$ python -q
>>> import numpy as np
>>> np.set_printoptions(precision=2, suppress=True, linewidth=100)
>>> feats = np.array([[1, -1, -1, 1, -1, 1, 1, -1],
...     [1, -1, 1, -1, 1, -1, 1, -1],
...     [1, -1, 1, -1, -1, 1, -1, 1],
...     [1, 1, 1, 1, 1, 1, 1, 1],
...     [1, -1, -1, 1, 1, -1, -1, 1],
...     [1, 1, -1, -1, -1, -1, 1, 1]])
>>> cov = feats.T @ feats
>>> np.linalg.svd(feats, compute_uv=False) ** 2
array([8., 8., 8., 8., 8., 8.])
>>> (feats @ feats.T).shape
(6, 6)
>>> np.round(np.linalg.eigvalsh(cov)[::-1], 2) + 0
array([8., 8., 8., 8., 8., 8., 0., 0.])
>>> vec = np.array([-3, 4, -4, -3, 3, 5, 1, 4])
>>> np.einsum("ij,j->i", feats, vec)
array([ -7, -13,  -3,   7,  -5,   5])
>>> np.linalg.norm(feats @ vec) <= np.linalg.norm(feats, 2) * np.linalg.norm(vec) + 1e-9
np.True_
>>> (feats @ vec).argmax()
np.int64(3)
>>> Y = np.array([[3, 3, 3],
...     [-2, -3, 1],
...     [0, 1, 0],
...     [0, -1, 0],
...     [-2, 1, 3],
...     [3, -2, 2],
...     [-1, -2, -2],
...     [2, 3, 1]])
>>> np.einsum("ik,kj->ji", feats, Y)
array([[ 7, -3, 13,  3,  3,  1],
       [-4,  6, 10,  0, 12,  2],
       [-2,  0,  4,  8,  6, -2]])
>>> np.linalg.matrix_rank(np.vstack([feats, Y.T]))
np.int64(8)
>>> Y.T @ feats.T
array([[ 7, -3, 13,  3,  3,  1],
       [-4,  6, 10,  0, 12,  2],
       [-2,  0,  4,  8,  6, -2]])
>>> np.einsum("ik,kj->ij", feats, Y)
array([[ 7, -4, -2],
       [-3,  6,  0],
       [13, 10,  4],
       [ 3,  0,  8],
       [ 3, 12,  6],
       [ 1,  2, -2]])
>>> np.einsum("ij->j", feats)
array([ 6, -2,  0,  0,  0,  0,  2,  2])
>>> np.vstack([feats, Y.T]).shape
(9, 8)
>>> def softmax(z):
...     e = np.exp(z - z.max(axis=-1, keepdims=True))
...     return e / e.sum(axis=-1, keepdims=True)
... 
>>> softmax(feats).sum(axis=1)
array([1., 1., 1., 1., 1., 1.])
>>> softmax(feats[2])
array([0.22, 0.03, 0.22, 0.03, 0.03, 0.22, 0.03, 0.22])
>>> softmax(feats[2] + 5)
array([0.22, 0.03, 0.22, 0.03, 0.03, 0.22, 0.03, 0.22])
>>> S = feats @ feats.T / np.sqrt(8)
>>> softmax(S)[2] @ feats
array([ 1.  , -0.82,  0.73, -0.73, -0.73,  0.73, -0.64,  0.82])
